$ python -q
>>> import numpy as np
>>> np.set_printoptions(precision=4, suppress=True, linewidth=100)
>>> rd = lambda a: np.round(a, 4) + 0
>>> arr = np.loadtxt("x.csv", delimiter=",")
>>> print(arr)
[[0. 0. 0. 0. 0. 0. 1. 0. 0. 1. 0.]
 [0. 0. 0. 0. 0. 0. 0. 0. 0. 0. 0.]
 [0. 0. 0. 1. 1. 0. 0. 1. 0. 0. 0.]
 [0. 0. 1. 0. 0. 0. 0. 0. 0. 0. 0.]
 [0. 0. 1. 0. 0. 0. 0. 1. 0. 1. 1.]
 [0. 0. 0. 0. 0. 0. 0. 0. 0. 0. 0.]
 [1. 0. 0. 0. 0. 0. 0. 0. 0. 1. 1.]
 [0. 0. 1. 0. 1. 0. 0. 0. 0. 0. 0.]
 [0. 0. 0. 0. 0. 0. 0. 0. 0. 0. 0.]
 [1. 0. 0. 0. 1. 0. 1. 0. 0. 0. 0.]
 [0. 0. 0. 0. 1. 0. 1. 0. 0. 0. 0.]]
>>> print(np.all(np.linalg.eigvalsh(arr) > 0))
False
>>> w1 = np.array([[-5, 7, -4, 6, -1, -3],
...     [2, -7, 8, 8, -5, -8],
...     [-2, -2, 6, 6, 0, 6],
...     [3, 1, -2, -9, 8, -1],
...     [-7, 2, -3, -2, 5, 6],
...     [4, 5, 7, -4, -4, -9],
...     [-3, 3, -1, -4, -6, -8],
...     [7, 7, 8, 8, -1, 1],
...     [7, 8, 1, 3, 7, -3],
...     [-5, 1, -5, -9, -9, -1],
...     [-6, 2, 8, 2, -5, -5]])
>>> coef = np.array([2, 2, 0, 0, 2, 1])
>>> act = np.maximum(arr @ w1 + coef, 0)
>>> print((act > 0).astype(int))
[[0 1 0 0 0 0]
 [1 1 0 0 1 1]
 [1 1 1 0 1 1]
 [0 0 1 1 1 1]
 [0 1 1 1 0 1]
 [1 1 0 0 1 1]
 [0 1 0 0 0 0]
 [0 1 1 1 1 1]
 [1 1 0 0 1 1]
 [0 1 0 0 0 0]
 [0 1 0 0 1 0]]
>>> print(np.linalg.matrix_rank(act))
6
>>> C = np.array([[-8, 0, -1],
...     [-3, -1, -5],
...     [9, -7, -7],
...     [5, -7, -2],
...     [8, 7, -2],
...     [9, 8, 1]])
>>> print((act @ C).round(6).argmax(axis=1))
[1 1 0 0 0 1 1 0 1 1 1]
>>> print(w1 @ C)
[[ -22  -52  -15]
 [   5 -204  -37]
 [ 160  -34  -36]
 [ -35  124    7]
 [ 107  116   18]
 [-117 -126  -71]
 [-134  -74    7]
 [  36 -118 -111]
 [ -27  -11  -77]
 [-134   26   70]
 [  39 -147  -59]]
>>> print(arr[6] @ arr[3])
0.0
>>> print(rd(np.linalg.norm(arr[6] - arr[3])))
2.0
>>> print(rd(np.linalg.norm(arr[6], 1)), rd(np.linalg.norm(arr[6], np.inf)))
3.0 1.0
>>> print(rd(np.linalg.norm(arr, axis=1)))
[1.4142 0.     1.7321 1.     2.     0.     1.7321 1.4142 0.     1.7321 1.4142]
>>> print(rd(np.linalg.norm(arr, 1)), rd(np.linalg.norm(arr, np.inf)))
4.0 4.0
